$ python -q
>>> import numpy as np
>>> np.set_printoptions(precision=3, suppress=True, linewidth=100)
>>> E = np.load("case4.npy")
>>> E
array([[-42.981,   9.42 ,   5.058, -51.195, -27.072, -62.756],
       [-35.061,   7.73 ,   5.477, -42.088, -21.715, -52.025],
       [-26.683,   5.81 ,   5.646, -32.338, -16.139, -40.395],
       [-25.746,   5.584,   5.642, -31.238, -15.523, -39.072],
       [ -6.764,   0.283,   3.298,  -8.146,  -3.738, -10.276],
       [ -6.524,   0.205,   3.206,  -7.834,  -3.606,  -9.864],
       [ -6.326,   0.141,   3.127,  -7.577,  -3.499,  -9.524],
       [ -5.361,  -0.168,   2.703,  -6.318,  -2.986,  -7.846],
       [ -5.274,  -0.195,   2.661,  -6.205,  -2.941,  -7.695],
       [ -1.382,  -0.61 ,   0.269,  -1.303,  -0.955,  -1.267],
       [ -0.885,  -0.419,   0.102,  -0.807,  -0.634,  -0.745],
       [  2.796,   1.386,   0.531,   2.33 ,   2.238,   1.796],
       [  6.875,   3.151,   2.024,   5.669,   5.664,   4.224],
       [  8.95 ,   3.951,   2.882,   7.384,   7.421,   5.488],
       [ 10.885,   4.654,   3.709,   8.995,   9.061,   6.69 ],
       [ 20.954,   7.858,   8.178,  17.521,  17.586,  13.25 ],
       [ 48.434,  14.714,  20.546,  41.512,  40.664,  32.736],
       [ 48.824,  14.8  ,  20.721,  41.857,  40.989,  33.023],
       [ 55.603,  16.259,  23.75 ,  47.874,  46.648,  38.05 ],
       [ 59.499,  17.07 ,  25.486,  51.344,  49.896,  40.967],
       [ 66.179,  18.42 ,  28.452,  57.312,  55.456,  46.009],
       [ 66.845,  18.552,  28.747,  57.908,  56.009,  46.514],
       [ 87.918,  22.526,  38.035,  76.866,  73.496,  62.717],
       [ 98.869,  24.461,  42.823,  86.779,  82.557,  71.275],
       [105.069,  25.524,  45.524,  92.407,  87.68 ,  76.156],
       [110.15 ,  26.379,  47.732,  97.026,  91.875,  80.172],
       [110.202,  26.388,  47.755,  97.074,  91.918,  80.213]])
>>> # looks like rank 3
>>> d = np.linalg.norm(E[:, None] - E[None], axis=-1)
>>> np.unravel_index(d.round(6).argmax(), d.shape)
(np.int64(0), np.int64(26))
>>> np.linalg.matrix_rank(d ** 2)
np.int64(5)
